In [1]: import numpy as np

In [2]: from numpy import linalg as LA

In [3]: np.set_printoptions(precision=2, suppress=True, linewidth=200, floatmode="fixed")

In [4]: def rd(a):
   ...:     return np.round(a, 2) + 0
   ...: 

In [5]: A = np.array([[-1, 0, 0], [0, -2, 0], [0, 0, 0]])

In [6]: A
Out[6]: 
array([[-1,  0,  0],
       [ 0, -2,  0],
       [ 0,  0,  0]])

In [7]: rng = np.random.default_rng(3918)

In [8]: A2 = A + rng.integers(-2, 3, (3, 2)) @ rng.integers(-2, 3, (2, 3))

In [9]: A2
Out[9]: 
array([[-3,  6, -2],
       [-4,  0, -4],
       [ 0, -4,  0]])

In [10]: LA.matrix_rank(A2 - A, tol=1e-8)
Out[10]: np.int64(2)

In [11]: rd(LA.svd(A2 - A, compute_uv=False))
Out[11]: array([8.80, 4.31, 0.00])

In [12]: np.abs(A2 - A).sum(axis=1)
Out[12]: array([10, 10,  4])

In [13]: Uu, sigma, Vh = LA.svd(A)

In [14]: np.argmax(sigma[:-1] / (sigma[1:] + 1e-6)) + 1
Out[14]: np.int64(2)

In [15]: A2 = Uu[:, :2] @ np.diag(sigma[:2]) @ Vh[:2]

In [16]: rd(LA.norm(A - A2, 2)), sigma[2]
Out[16]: (np.float64(0.0), np.float64(0.0))

In [17]: print(rd(LA.norm(A - A2) / LA.norm(A)))
0.0

In [18]: A2
Out[18]: 
array([[-1.00,  0.00,  0.00],
       [ 0.00, -2.00,  0.00],
       [ 0.00,  0.00,  0.00]])

In [19]: vals, V = LA.eigh(A2)

In [20]: vec = np.array([-1, 2, 1])

In [21]: np.abs(A2).sum(axis=1).max(), np.abs(vals).max()
Out[21]: (np.float64(2.0), np.float64(2.0))

In [22]: rd(LA.eigvalsh(A2[1:, 1:]))
Out[22]: array([-2.00,  0.00])

In [23]: proj = np.triu(np.array([[2, 1, 2], [2, 2, -2], [1, 1, -2]]), 1) + np.eye(3)

In [24]: A2 = proj @ A @ LA.inv(proj)

In [25]: LA.matrix_rank(A2)
Out[25]: np.int64(2)

In [26]: np.trace(A2), np.trace(A)
Out[26]: (np.float64(-3.0), np.int64(-3))

In [27]: A2
Out[27]: 
array([[-1.00, -1.00,  0.00],
       [ 0.00, -2.00, -4.00],
       [ 0.00,  0.00,  0.00]])

In [28]: J = np.array([[4, 14, 7, 14, 10, 16, 16],
    ...:     [14, 10, 14, 7, 7, 3, 8],
    ...:     [7, 14, 4, 11, 3, 10, 8],
    ...:     [14, 7, 11, 8, 9, 5, 9],
    ...:     [10, 7, 3, 9, 6, 12, 9],
    ...:     [16, 3, 10, 5, 12, 0, 12],
    ...:     [16, 8, 8, 9, 9, 12, 18]])

In [29]: vals, V = LA.eigh(J)

In [30]: rd(vals.sum()), np.trace(J)
Out[30]: (np.float64(50.0), np.int64(50))

In [31]: print(rd(V.T @ J @ V))
[[-21.02   0.00   0.00   0.00   0.00   0.00   0.00]
 [  0.00  -7.01   0.00   0.00   0.00   0.00   0.00]
 [  0.00   0.00  -3.20   0.00   0.00   0.00   0.00]
 [  0.00   0.00   0.00   0.42   0.00   0.00   0.00]
 [  0.00   0.00   0.00   0.00   3.64   0.00   0.00]
 [  0.00   0.00   0.00   0.00   0.00  10.29   0.00]
 [  0.00   0.00   0.00   0.00   0.00   0.00  66.90]]

In [32]: print(rd(LA.eigvalsh(J @ J)))
[   0.17   10.26   13.23   49.13  105.83  442.04 4475.35]

In [33]: rd(V @ np.diag(vals) @ V.T)
Out[33]: 
array([[ 4.00, 14.00,  7.00, 14.00, 10.00, 16.00, 16.00],
       [14.00, 10.00, 14.00,  7.00,  7.00,  3.00,  8.00],
       [ 7.00, 14.00,  4.00, 11.00,  3.00, 10.00,  8.00],
       [14.00,  7.00, 11.00,  8.00,  9.00,  5.00,  9.00],
       [10.00,  7.00,  3.00,  9.00,  6.00, 12.00,  9.00],
       [16.00,  3.00, 10.00,  5.00, 12.00,  0.00, 12.00],
       [16.00,  8.00,  8.00,  9.00,  9.00, 12.00, 18.00]])

In [34]: rd(vals)
Out[34]: array([-21.02,  -7.01,  -3.20,   0.42,   3.64,  10.29,  66.90])

In [35]: print(rd(V.T @ V))
[[1.00 0.00 0.00 0.00 0.00 0.00 0.00]
 [0.00 1.00 0.00 0.00 0.00 0.00 0.00]
 [0.00 0.00 1.00 0.00 0.00 0.00 0.00]
 [0.00 0.00 0.00 1.00 0.00 0.00 0.00]
 [0.00 0.00 0.00 0.00 1.00 0.00 0.00]
 [0.00 0.00 0.00 0.00 0.00 1.00 0.00]
 [0.00 0.00 0.00 0.00 0.00 0.00 1.00]]

In [36]: vec = np.array([3, 1, -2, -2, -2, 1, -2])

In [37]: rhs = J @ vec

In [38]: rhs
Out[38]: array([-52, -17,  -7, -20,  -5, -27, -20])

In [39]: rd(LA.solve(J.T, J[2]))
Out[39]: array([0.00, 0.00, 1.00, 0.00, 0.00, 0.00, 0.00])

In [40]: LA.solve(J, rhs[:-1])
ValueError: solve1: Input operand 1 has a mismatch in its core dimension 0, with gufunc signature (m,m),(m)->(m) (size 6 is different from 7)


In [41]: rd(LA.solve(J, 5 * rhs))
Out[41]: array([ 15.00,   5.00, -10.00, -10.00, -10.00,   5.00, -10.00])

In [42]: rd(LA.solve(J, J[:, 4]))
Out[42]: array([0.00, 0.00, 0.00, 0.00, 1.00, 0.00, 0.00])

In [43]: rd(LA.solve(J, rhs))
Out[43]: array([ 3.00,  1.00, -2.00, -2.00, -2.00,  1.00, -2.00])

In [44]: rd(LA.norm(A, 2) / LA.norm(A))
Out[44]: np.float64(0.89)

In [45]: print(LA.matrix_rank(A, rtol=0.1))
2

In [46]: [round(float(x), 2) for x in LA.svd(A, compute_uv=False)[:3]]
Out[46]: [2.0, 1.0, 0.0]

In [47]: m1 = np.loadtxt("layer8.csv", delimiter=",")

In [48]: rd(m1)
Out[48]: 
array([[0.67, 0.00, 0.00, 0.00, 0.33],
       [0.00, 1.00, 0.00, 0.00, 0.00],
       [0.33, 0.00, 0.67, 0.00, 0.00],
       [0.00, 0.00, 0.00, 1.00, 0.00],
       [0.00, 0.33, 0.33, 0.00, 0.33]])

In [49]: A2 = LA.invert(m1)
AttributeError: module 'numpy.linalg' has no attribute 'invert'


In [50]: A2 = LA.inv(m1)

In [51]: rd(LA.slogdet(m1)[0])
Out[51]: np.float64(1.0)

In [52]: rd(m1 @ A2)
Out[52]: 
array([[1.00, 0.00, 0.00, 0.00, 0.00],
       [0.00, 1.00, 0.00, 0.00, 0.00],
       [0.00, 0.00, 1.00, 0.00, 0.00],
       [0.00, 0.00, 0.00, 1.00, 0.00],
       [0.00, 0.00, 0.00, 0.00, 1.00]])
